>>> import numpy as np
>>> import numpy.linalg as la
>>> np.set_printoptions(precision=2, suppress=True, linewidth=140, legacy="1.25")
>>> u = np.array([2, 3, 3, 1, 0])
>>> r1 = np.array([3, 2, -3, -3, -2, -2, -2, 2, 0, 0, 1])
>>> m1 = np.outer(u, r1)
>>> m1
array([[ 6,  4, -6, -6, -4, -4, -4,  4,  0,  0,  2],
       [ 9,  6, -9, -9, -6, -6, -6,  6,  0,  0,  3],
       [ 9,  6, -9, -9, -6, -6, -6,  6,  0,  0,  3],
       [ 3,  2, -3, -3, -2, -2, -2,  2,  0,  0,  1],
       [ 0,  0,  0,  0,  0,  0,  0,  0,  0,  0,  0]])
>>> # looks like rank 1
>>> r = la.matrix_rank(m1)
>>> r
1
>>> N = la.svd(m1)[2][r:].T
>>> print(np.allclose(m1 @ N, 0))
True
>>> print(N.shape)
(11, 10)
>>> print([int(la.matrix_rank(m1[:, :j + 1])) for j in range(11)])
[1, 1, 1, 1, 1, 1, 1, 1, 1, 1, 1]
>>> N @ N.T
array([[ 0.81, -0.13,  0.19,  0.19,  0.13,  0.13,  0.13, -0.13,  0.  ,  0.  , -0.06],
       [-0.13,  0.92,  0.12,  0.12,  0.08,  0.08,  0.08, -0.08,  0.  ,  0.  , -0.04],
       [ 0.19,  0.12,  0.81, -0.19, -0.13, -0.13, -0.13,  0.13,  0.  ,  0.  ,  0.06],
       [ 0.19,  0.12, -0.19,  0.81, -0.13, -0.13, -0.13,  0.13,  0.  ,  0.  ,  0.06],
       [ 0.13,  0.08, -0.13, -0.13,  0.92, -0.08, -0.08,  0.08,  0.  ,  0.  ,  0.04],
       [ 0.13,  0.08, -0.13, -0.13, -0.08,  0.92, -0.08,  0.08,  0.  ,  0.  ,  0.04],
       [ 0.13,  0.08, -0.13, -0.13, -0.08, -0.08,  0.92,  0.08,  0.  ,  0.  ,  0.04],
       [-0.13, -0.08,  0.13,  0.13,  0.08,  0.08,  0.08,  0.92,  0.  ,  0.  , -0.04],
       [ 0.  ,  0.  ,  0.  ,  0.  ,  0.  ,  0.  ,  0.  ,  0.  ,  1.  ,  0.  ,  0.  ],
       [ 0.  ,  0.  ,  0.  ,  0.  ,  0.  ,  0.  ,  0.  ,  0.  ,  0.  ,  1.  ,  0.  ],
       [-0.06, -0.04,  0.06,  0.06,  0.04,  0.04,  0.04, -0.04,  0.  ,  0.  ,  0.98]])
>>> left, sigma, VT = la.svd(m1, full_matrices=False)
>>> sigma.round(2) + 0
array([33.23,  0.  ,  0.  ,  0.  ,  0.  ])
>>> print(np.cumsum(sigma ** 2) / np.sum(sigma ** 2))
[1. 1. 1. 1. 1.]
>>> left, sigma, VT = la.svd(m1)
>>> V = VT[:(sigma > 1e-8).sum()]
>>> rng = np.random.default_rng(67)
>>> x0 = m1[1] + -3 * m1[4] + rng.integers(2) * np.eye(11)[1]
>>> x0
array([ 9.,  7., -9., -9., -6., -6., -6.,  6.,  0.,  0.,  3.])
>>> la.matrix_rank(np.vstack([m1, x0]))
2
>>> np.allclose(m1[:-1].T @ la.lstsq(m1[:-1].T, m1[-1])[0], m1[-1])
True
>>> m1 @ la.pinv(m1) @ m1
array([[ 6.,  4., -6., -6., -4., -4., -4.,  4.,  0.,  0.,  2.],
       [ 9.,  6., -9., -9., -6., -6., -6.,  6.,  0.,  0.,  3.],
       [ 9.,  6., -9., -9., -6., -6., -6.,  6.,  0.,  0.,  3.],
       [ 3.,  2., -3., -3., -2., -2., -2.,  2.,  0.,  0.,  1.],
       [ 0.,  0.,  0.,  0.,  0.,  0.,  0.,  0.,  0.,  0.,  0.]])
>>> la.lstsq(m1[:-1].T, m1[-1])[2]
1
>>> left, sigma, VT = la.svd(m1)
>>> np.argmax(sigma[:-1] / (sigma[1:] + 1e-6)) + 1
1
>>> Y = left[:, :1] @ np.diag(sigma[:1]) @ VT[:1]
>>> la.matrix_rank(m1, rtol=0.05)
1
>>> round(float(la.norm(m1 - Y) / la.norm(m1)), 2)
0.0
>>> M = np.loadtxt("out18.csv", delimiter=",")
>>> print(M.round(2) + 0)
[[ 0.42 -0.76 -2.84  1.94  0.81 -1.43  3.11]
 [-0.42 -1.27 -3.05  1.92 -0.14 -1.17  2.97]
 [-2.93 -1.95 -1.21  0.23 -3.25  0.7   0.  ]
 [ 0.35 -0.8  -2.87  1.95  0.73 -1.42  3.11]
 [ 0.77 -0.52 -2.68  1.91  1.2  -1.51  3.1 ]
 [ 1.91  1.95  2.75 -1.44  1.89  0.42 -2.03]
 [-2.89 -1.53 -0.04 -0.53 -3.34  1.2  -1.19]
 [-2.62 -2.08 -2.06  0.85 -2.8   0.19  1.01]
 [ 2.94  1.93  1.14 -0.18  3.28 -0.73  0.08]
 [ 0.15  1.12  3.01 -1.94 -0.17  1.27 -3.04]
 [-0.92 -1.53 -3.06  1.83 -0.71 -0.97  2.77]
 [-0.47 -1.3  -3.05  1.91 -0.19 -1.15  2.96]
 [ 0.89  1.52  3.06 -1.84  0.68  0.98 -2.78]
 [ 2.04  0.5  -1.66  1.48  2.55 -1.59  2.58]
 [-2.81 -1.38  0.27 -0.71 -3.28  1.3  -1.47]
 [ 2.2   2.03  2.55 -1.25  2.26  0.2  -1.69]
 [ 0.8  -0.5  -2.67  1.9   1.23 -1.52  3.09]
 [ 1.3   1.71  3.   -1.72  1.16  0.78 -2.54]
 [-1.13  0.26  2.47 -1.84 -1.59  1.57 -3.03]
 [-0.36  0.8   2.87 -1.95 -0.74  1.42 -3.11]
 [ 2.59  1.08 -0.8   1.02  3.1  -1.45  1.93]
 [-1.41 -1.76 -2.97  1.68 -1.3  -0.72  2.46]
 [ 1.64  0.15 -2.07  1.67  2.14 -1.61  2.84]
 [ 0.93  1.54  3.06 -1.83  0.73  0.96 -2.76]
 [-2.55 -2.08 -2.17  0.93 -2.7   0.11  1.15]
 [-2.97 -1.82 -0.75 -0.08 -3.35  0.92 -0.49]
 [-2.75 -1.3   0.43 -0.81 -3.24  1.35 -1.61]
 [ 2.11  2.01  2.62 -1.31  2.14  0.27 -1.81]
 [ 1.47  0.01 -2.21  1.73  1.96 -1.6   2.92]
 [ 1.98  1.97  2.71 -1.4   1.98  0.37 -1.96]
 [ 1.88  0.36 -1.83  1.56  2.39 -1.6   2.69]
 [ 1.54  1.81  2.93 -1.63  1.44  0.65 -2.37]
 [ 2.91  1.98  1.31 -0.3   3.22 -0.64 -0.12]
 [ 0.56  1.35  3.06 -1.9   0.29  1.12 -2.92]
 [ 2.81  2.05  1.67 -0.56  3.06 -0.44 -0.53]
 [-2.51 -0.98  0.96 -1.11 -3.02  1.48 -2.07]
 [ 2.96  1.75  0.56  0.2   3.37 -1.    0.68]
 [ 1.01  1.58  3.05 -1.81  0.82  0.93 -2.72]
 [-1.32  0.11  2.33 -1.78 -1.8   1.59 -2.97]]
>>> Xs = M - M.mean(axis=0)
>>> left, sigma, VT = la.svd(Xs, full_matrices=False)
>>> print(sigma.round(2) + 0)
[23.76 20.02  0.    0.    0.    0.    0.  ]
>>> la.matrix_rank(Xs)
2
>>> np.round(sigma ** 2 / (sigma ** 2).sum(), 2) + 0
array([0.58, 0.42, 0.  , 0.  , 0.  , 0.  , 0.  ])
>>> print(np.searchsorted(np.cumsum(sigma ** 2) / (sigma ** 2).sum(), 0.9) + 1)
2
>>> np.abs(left[:, 0]).argmax()
11
